% python3 -q
>>> import numpy as np
>>> np.set_printoptions(precision=3, suppress=True, linewidth=100)
>>> E = np.load("sample1.npy")
>>> E
array([[  0.7,  -0.3,   1.8],
       [ -0.2,  -0.7,  -0.1],
       [ -0.2,  -0.3,   1.5],
       [ -1.1,   0.3,  -0.6],
       [ -0.5,   0.4,   1. ],
       [  0.8,   1.3,   0.5],
       [ -1.4,  -0.3,  -0.5],
       [ -1.2,  -0.4,   0. ],
       [ -0.2,  -0.8,  -0.9],
       [ -0.4,   1.3,  -2. ],
       [ -0.4,  -1.2,   0.1],
       [  6. ,  26. , -12. ],
       [  0.4,   0.2,   0.5],
       [ -0.6,   1.2,   0.4],
       [  0.2,   0.3,  -0.6],
       [ -0.7,  -0.7,  -1. ],
       [  0.2,   1. ,   1.7],
       [  0.6,  -0.3,  -0.9],
       [ -0.6,  -0.4,   2.4],
       [  1.2,   0.5,  -2. ],
       [ -2.4,  -0.9,   0.4],
       [ -0.6,   0.6,   1. ],
       [ -1.9,  -1. ,   0. ]])
>>> q, r_ = np.linalg.qr(E)
>>> round(np.trace(q @ q.T), 3)
np.float64(3.0)
>>> q.shape, r_.shape
((23, 3), (3, 3))
>>> np.allclose(r_.T @ r_, E.T @ E)
True
>>> np.round(q @ r_, 3) + 0
array([[  0.7,  -0.3,   1.8],
       [ -0.2,  -0.7,  -0.1],
       [ -0.2,  -0.3,   1.5],
       [ -1.1,   0.3,  -0.6],
       [ -0.5,   0.4,   1. ],
       [  0.8,   1.3,   0.5],
       [ -1.4,  -0.3,  -0.5],
       [ -1.2,  -0.4,   0. ],
       [ -0.2,  -0.8,  -0.9],
       [ -0.4,   1.3,  -2. ],
       [ -0.4,  -1.2,   0.1],
       [  6. ,  26. , -12. ],
       [  0.4,   0.2,   0.5],
       [ -0.6,   1.2,   0.4],
       [  0.2,   0.3,  -0.6],
       [ -0.7,  -0.7,  -1. ],
       [  0.2,   1. ,   1.7],
       [  0.6,  -0.3,  -0.9],
       [ -0.6,  -0.4,   2.4],
       [  1.2,   0.5,  -2. ],
       [ -2.4,  -0.9,   0.4],
       [ -0.6,   0.6,   1. ],
       [ -1.9,  -1. ,   0. ]])
>>> vec = np.array([-2, 1, 1])
>>> target = E @ vec
>>> target
array([ 0.1, -0.4,  1.6,  1.9,  2.4,  0.2,  2. ,  2. , -1.3,  0.1, -0.3,  2. , -0.1,  2.8, -0.7,
       -0.3,  2.3, -2.4,  3.2, -3.9,  4.3,  2.8,  2.8])
>>> np.round(np.linalg.pinv(E) @ E, 3) + 0
array([[1., 0., 0.],
       [0., 1., 0.],
       [0., 0., 1.]])
>>> rng = np.random.default_rng(488019)
>>> target = target + 0.02 * rng.normal(size=23)
>>> target
array([ 0.093, -0.38 ,  1.617,  1.873,  2.402,  0.218,  2.019,  1.981, -1.292,  0.1  , -0.298,
        2.008, -0.1  ,  2.801, -0.67 , -0.306,  2.29 , -2.407,  3.202, -3.916,  4.311,  2.776,
        2.775])
>>> b, *_ = np.linalg.lstsq(E, target)
>>> b
array([-1.997,  1.   ,  1.   ])
>>> Xs = (E - E.mean(axis=0)) / E.std(axis=0)
>>> Xs.std(axis=0)
array([1., 1., 1.])
>>> b = np.linalg.lstsq(np.delete(Xs, 1, axis=1), Xs[:, 1])[0]
>>> np.round(1 - np.var(Xs[:, 1] - np.delete(Xs, 1, axis=1) @ b), 3)
np.float64(0.885)
>>> q, _ = np.linalg.qr(np.array([[-1.3, -0.6, 1.0, 1.6],
...     [-1.4, 0.0, 1.4, 0.2],
...     [-0.3, 0.6, -0.4, -1.6],
...     [0.7, 0.5, -0.8, -1.0]]))
>>> A = 4 * q
>>> A
array([[-2.528,  1.417, -2.208,  1.651],
       [-2.723, -1.446,  2.512,  0.431],
       [-0.583, -3.069, -2.194, -1.195],
       [ 1.361, -1.576, -0.017,  3.415]])
>>> np.round(A.T @ A, 3) + 0
array([[16.,  0.,  0.,  0.],
       [ 0., 16.,  0.,  0.],
       [ 0.,  0., 16.,  0.],
       [ 0.,  0.,  0., 16.]])
>>> np.linalg.svd(A, compute_uv=False)
array([4., 4., 4., 4.])
>>> np.linalg.norm(A, axis=0)
array([4., 4., 4., 4.])
>>> f = np.array([0, 5, 4])
>>> np.round(np.correlate(A[1], A[2], "full"), 3) + 0
array([ 3.254,  7.701,  8.526,  0.   , -7.811, -2.788, -0.251])
>>> np.cross(A[1, :3], A[2, :3])
array([10.881, -7.439,  7.512])
>>> q, r_ = np.linalg.qr(A)
>>> np.abs(np.diag(r_))
array([4., 4., 4., 4.])
>>> r_.round(3) + 0
array([[4., 0., 0., 0.],
       [0., 4., 0., 0.],
       [0., 0., 4., 0.],
       [0., 0., 0., 4.]])
>>> labels = rng.permutation(4)
>>> labels
array([2, 0, 3, 1])
>>> A2 = A[labels][:, labels]
>>> np.round(np.trace(A2), 3)
np.float64(-2.753)
>>> A2
array([[-2.194, -0.583, -1.195, -3.069],
       [-2.208, -2.528,  1.651,  1.417],
       [-0.017,  1.361,  3.415, -1.576],
       [ 2.512, -2.723,  0.431, -1.446]])
>>> K = np.load("dump.npy")
>>> K
array([[ 0,  3, -3,  0,  3,  1],
       [ 0,  0, -2, -1, -1,  2],
       [ 0,  0,  0, -1,  1, -2],
       [ 0,  0,  0,  0, -3,  3],
       [ 0,  0,  0,  0,  0, -3],
       [ 0,  0,  0,  0,  0,  0]])
>>> # rank 5
>>> K @ K
array([[ 0,  0, -6,  0, -6,  3],
       [ 0,  0,  0,  2,  1,  4],
       [ 0,  0,  0,  0,  3, -6],
       [ 0,  0,  0,  0,  0,  9],
       [ 0,  0,  0,  0,  0,  0],
       [ 0,  0,  0,  0,  0,  0]])
>>> [int(np.linalg.matrix_rank(np.linalg.matrix_power(K, p))) for p in range(1, 7)]
[5, 4, 3, 2, 1, 0]
>>> Uu, sv, VT = np.linalg.svd(K)
>>> V = VT[:(sv > 1e-8).sum()]
>>> vec = K[1] + -3 * K[0] + rng.integers(2) * np.eye(6)[1]
>>> vec
array([  0.,  -9.,   7.,  -1., -10.,  -1.])
>>> np.diag(V.T @ V)
array([0., 1., 1., 1., 1., 1.])
>>> np.round(V.T @ V, 3) + 0
array([[0., 0., 0., 0., 0., 0.],
       [0., 1., 0., 0., 0., 0.],
       [0., 0., 1., 0., 0., 0.],
       [0., 0., 0., 1., 0., 0.],
       [0., 0., 0., 0., 1., 0.],
       [0., 0., 0., 0., 0., 1.]])
>>> labels = rng.permutation(6)
>>> labels
array([1, 4, 3, 2, 5, 0])
>>> A2 = K[labels][:, labels]
>>> np.trace(A2)
np.int64(0)
>>> np.allclose(A2, K)
False
>>> np.diag(A2)
array([0, 0, 0, 0, 0, 0])
>>> A2
array([[ 0, -1, -1, -2,  2,  0],
       [ 0,  0,  0,  0, -3,  0],
       [ 0, -3,  0,  0,  3,  0],
       [ 0,  1, -1,  0, -2,  0],
       [ 0,  0,  0,  0,  0,  0],
       [ 3,  3,  0, -3,  1,  0]])
>>> F = np.array([[0.0, -1.1, 1.7],
...     [-0.6, 2.4, 0.8],
...     [2.7, 0.8, -0.4],
...     [3.3, 0.7, 0.8]])
>>> A2 = np.array([[-5, 6], [-6, -3]])
>>> Z = np.kron(A2, F)
>>> round(float(np.linalg.norm(Z, 2)), 3), round(float(np.linalg.norm(A2, 2) * np.linalg.norm(F, 2)), 3)
(36.202, 36.202)
>>> np.linalg.matrix_rank(Z)
np.int64(6)
>>> Z.shape
(8, 6)
>>> t3 = np.stack([F, 3 * F, F[::-1]])
>>> t3.sum(axis=0)
array([[ 3.3, -3.7,  7.6],
       [ 0.3, 10.4,  2.8],
       [10.2,  5.6, -0.8],
       [13.2,  1.7,  4.9]])
>>> np.linalg.matrix_rank(t3.reshape(3, -1))
np.int64(2)
>>> f, g = F[2], F[0]
>>> np.round(f @ f, 3)
np.float64(8.09)
>>> p = (f @ g) / (f @ f) * f
>>> np.linalg.matrix_rank(np.outer(f, g))
np.int64(1)
>>> round(float(np.linalg.norm(f + g) ** 2 + np.linalg.norm(f - g) ** 2), 3)
24.38
>>> np.outer(f, g)
array([[ 0.  , -2.97,  4.59],
       [ 0.  , -0.88,  1.36],
       [-0.  ,  0.44, -0.68]])
>>> A2 = np.c_[F[:, :2] @ np.array([[1, 1], [-3, 0]]), np.array([2, 0, 0, 3])]
>>> A2
array([[ 3.3,  0. ,  2. ],
       [-7.8, -0.6,  0. ],
       [ 0.3,  2.7,  0. ],
       [ 1.2,  3.3,  3. ]])
>>> np.linalg.norm(np.linalg.qr(F)[0].T @ A2, axis=0) ** 2 / ((A2 ** 2).sum(axis=0) + 1e-12)
array([1.   , 1.   , 0.933])
>>> np.round(np.linalg.norm(A2 - F @ np.linalg.lstsq(F, A2)[0], axis=0), 3) + 0
array([0.   , 0.   , 0.931])
>>> A2 = np.array([[0, -1, 1, 2, 1],
...     [-3, 3, 0, 1, -2],
...     [-3, 2, 2, 2, -3],
...     [0, -2, 3, -3, 2],
...     [-1, -1, -3, 1, 2]])
>>> arr = A2 + A2.T
>>> arr
array([[ 0, -4, -2,  2,  0],
       [-4,  6,  2, -1, -3],
       [-2,  2,  4,  5, -6],
       [ 2, -1,  5, -6,  3],
       [ 0, -3, -6,  3,  4]])
>>> # equal to its transpose
>>> w, V = np.linalg.eigh(arr)
>>> np.round(V.T @ arr @ V, 3) + 0
array([[-10.675,   0.   ,   0.   ,   0.   ,   0.   ],
       [  0.   ,  -1.693,   0.   ,   0.   ,   0.   ],
       [  0.   ,   0.   ,   1.675,   0.   ,   0.   ],
       [  0.   ,   0.   ,   0.   ,   5.764,   0.   ],
       [  0.   ,   0.   ,   0.   ,   0.   ,  12.929]])
>>> np.round(V.T @ V, 3) + 0
array([[1., 0., 0., 0., 0.],
       [0., 1., 0., 0., 0.],
       [0., 0., 1., 0., 0.],
       [0., 0., 0., 1., 0.],
       [0., 0., 0., 0., 1.]])
>>> np.abs(V[:, -1])
array([0.257, 0.553, 0.56 , 0.003, 0.561])
>>> np.abs(V[:, -1]).round(6).argmax()
np.int64(4)
>>> (w > 1e-8).sum(), (w < -1e-8).sum()
(np.int64(3), np.int64(2))
>>> w, V = np.linalg.eigh(arr)
>>> vec = np.array([-7, 2, -9, 6, 2])
>>> np.round(vec @ arr @ vec / (vec @ vec), 3), round(float(w[0]), 3), round(float(w[-1]), 3)
(np.float64(-3.057), -10.675, 12.929)
>>> vec @ arr @ vec
np.int64(-532)
>>> np.abs(arr).sum(axis=1).max(), np.round(np.abs(w).max(), 3)
(np.int64(19), np.float64(12.929))
>>> labels = rng.permutation(5)
>>> labels
array([3, 2, 0, 1, 4])
>>> A2 = arr[labels][:, labels]
>>> np.trace(A2)
np.int64(8)
>>> A2
array([[-6,  5,  2, -1,  3],
       [ 5,  4, -2,  2, -6],
       [ 2, -2,  0, -4,  0],
       [-1,  2, -4,  6, -3],
       [ 3, -6,  0, -3,  4]])
>>> np.allclose(A2, arr)
False
>>> np.sort(np.abs(np.linalg.eigvals(A2)))
array([ 1.675,  1.693,  5.764, 10.675, 12.929])
>>> A2 = arr + rng.integers(-2, 3, (5, 3)) @ rng.integers(-2, 3, (3, 5))
>>> A2
array([[ -2,   0,  -6,   6,   8],
       [ -4,   6,   2,  -1,  -3],
       [  2,   0,   6,   1, -12],
       [  0,   3,   1,  -6,  -1],
       [  8,  -1,  -8,   1,   8]])
>>> np.abs(A2 - arr).sum(axis=1)
array([22,  0, 18, 14, 18])
>>> np.round(np.linalg.svd(A2 - arr, compute_uv=False), 3) + 0
array([13.721,  9.994,  6.917,  0.   ,  0.   ])
>>> np.linalg.matrix_rank(A2 - arr, tol=1e-8)
np.int64(3)
>>> m1 = np.arange(15).reshape(5, 3) + -1
>>> m1
array([[-1,  0,  1],
       [ 2,  3,  4],
       [ 5,  6,  7],
       [ 8,  9, 10],
       [11, 12, 13]])
>>> Uu, sv, VT = np.linalg.svd(m1, full_matrices=False)
>>> np.allclose(Uu * sv @ VT, m1)
True
>>> np.round(Uu.T @ Uu, 3) + 0
array([[1., 0., 0.],
       [0., 1., 0.],
       [0., 0., 1.]])
>>> np.round(sv / sv[0], 3) + 0
array([1.   , 0.064, 0.   ])
>>> (sv > 1e-8).sum()
np.int64(2)
>>> np.cumsum(sv ** 2) / np.sum(sv ** 2)
array([0.996, 1.   , 1.   ])
>>> np.abs(Uu[:, 0]).round(6).argmax()
np.int64(4)
>>> A2 = np.array([[1, 0, 1], [1, 2, 2], [0, 2, 2]])
>>> np.einsum("ij->j", m1)
array([25, 30, 35])
>>> np.linalg.matrix_rank(m1 @ A2)
np.int64(2)
>>> np.linalg.matrix_rank(np.vstack([m1, A2.T]))
np.int64(3)
>>> np.einsum("ik,kj->ji", m1, A2)
array([[-1,  5, 11, 17, 23],
       [ 2, 14, 26, 38, 50],
       [ 1, 16, 31, 46, 61]])
>>> np.einsum("ik,kj->ij", m1, A2)
array([[-1,  2,  1],
       [ 5, 14, 16],
       [11, 26, 31],
       [17, 38, 46],
       [23, 50, 61]])
>>> np.vstack([m1, A2.T]).shape
(8, 3)
>>> rank = np.linalg.matrix_rank(m1)
>>> rank
np.int64(2)
>>> ns = np.linalg.svd(m1)[2][rank:].T
>>> [int(np.linalg.matrix_rank(m1[:i])) for i in range(1, len(m1) + 1)]
[1, 2, 2, 2, 2]
>>> [int(np.linalg.matrix_rank(np.delete(m1, i, axis=0))) for i in range(5)]
[2, 2, 2, 2, 2]
>>> np.linalg.matrix_rank(m1.T @ m1), np.linalg.matrix_rank(m1 @ m1.T)
(np.int64(2), np.int64(2))
>>> ns.shape
(3, 1)
>>> np.allclose(m1 @ ns, 0)
True
>>> np.round(m1 @ ns, 3) + 0
array([[0.],
       [0.],
       [0.],
       [0.],
       [0.]])
>>> X = np.load("m.npy")
>>> X
array([[ 1, -1, -1,  1, -1,  1,  1, -1],
       [ 1,  1, -1, -1,  1,  1, -1, -1],
       [ 1, -1,  1, -1,  1, -1,  1, -1]])
>>> vec = np.array([-6, 5, 5, 4, 7, 9, 0, -5])
>>> h = np.maximum(X @ vec, 0)
>>> np.tanh(X @ vec)
array([-1.,  1., -1.])
>>> h
array([ 0, 11,  0])
>>> X.T @ h
array([ 11,  11, -11, -11,  11,  11, -11, -11])
>>> np.maximum(X @ (3 * vec), 0)
array([ 0, 33,  0])
>>> np.flatnonzero(h > 1e-9)
array([1])
>>> np.maximum(X @ vec, 0) - np.maximum(-X @ vec, 0)
array([-5, 11, -7])
>>> f = np.array([-7, 6, -9])
>>> np.array([np.convolve(row, f, "same") for row in X])
array([[ 13,  -8,  -4,  22, -22,   8,   4, -15],
       [ -1,   4,  -8,  -4,   8,   4,  -8,   3],
       [ 13, -22,  22, -22,  22, -22,  22, -15]])
>>> np.convolve(X[1], f)
array([-7, -1,  4, -8, -4,  8,  4, -8,  3,  9])
>>> np.cross(X[1, :3], X[0, :3])
array([-2,  0, -2])
>>> np.polyval(f, X[1])
array([-10, -10, -22, -22, -10, -10, -22, -22])
>>> np.linalg.norm(X, axis=1).argmax()
np.int64(0)
>>> np.linalg.norm(X, axis=0)
array([1.732, 1.732, 1.732, 1.732, 1.732, 1.732, 1.732, 1.732])
>>> round(float(np.linalg.norm(X, 2)), 3)
2.828
>>> np.round(np.linalg.norm(X[0], 1), 3), round(np.linalg.norm(X[0], np.inf), 3)
(np.float64(8.0), np.float64(1.0))
>>> X[0] @ X[2]
np.int64(0)
>>> np.linalg.norm(X, axis=1)
array([2.828, 2.828, 2.828])
>>> np.round(np.linalg.norm(X, 1), 3), round(float(np.linalg.norm(X, np.inf)), 3)
(np.float64(3.0), 8.0)
>>> np.round(np.linalg.norm(X[0] - X[2]), 3)
np.float64(4.0)
>>> round(np.linalg.norm(X) ** 2 / np.linalg.norm(X, 2) ** 2, 3)
np.float64(3.0)
>>> A2 = X / np.linalg.norm(X, axis=1, keepdims=True)
>>> cov = A2 @ A2.T
>>> np.degrees(np.arccos(np.clip(cov[0, 1], -1, 1)))
np.float64(90.0)
>>> cov.round(3) + 0
array([[1., 0., 0.],
       [0., 1., 0.],
       [0., 0., 1.]])
>>> np.argwhere(np.triu(np.abs(cov) > 0.95, 1))
array([], shape=(0, 2), dtype=int64)
>>> cov[0].round(3) + 0
array([1., 0., 0.])
>>> w1 = np.array([[4, 0, 0, 1, 1, 2],
...     [3, 2, 1, 2, 0, 2],
...     [5, 5, 2, 1, 3, 2],
...     [3, 1, 2, 3, 5, 4],
...     [3, 3, 5, 4, 5, 3],
...     [4, 3, 1, 2, 0, 1],
...     [0, 4, 4, 0, 3, 3],
...     [1, 0, 2, 1, 3, 3]])
>>> b = np.array([2, 0, 5, 4, 1, 4])
>>> act = np.maximum(X @ w1 + b, 0)
>>> (act > 0).astype(int)
array([[1, 0, 1, 1, 0, 1],
       [1, 0, 1, 1, 0, 0],
       [1, 1, 1, 1, 1, 1]])
>>> Z = np.array([[0, -2, 1],
...     [-1, 2, -2],
...     [1, 0, 0],
...     [1, 0, -2],
...     [2, 2, -2],
...     [0, -2, -1]])
>>> w1 @ Z
array([[  3, -10,  -2],
       [  1,  -6,  -7],
       [  4,   2, -15],
       [ 14,  -2, -19],
       [ 16,   4, -24],
       [  0,  -4,  -7],
       [  6,   8, -17],
       [  9,  -2, -10]])
>>> (act @ Z).round(6).argmax(axis=1)
array([0, 0, 0])
>>> act @ Z
array([[  4, -10,  -7],
       [ 10, -14,  -9],
       [ 16,   8, -27]])
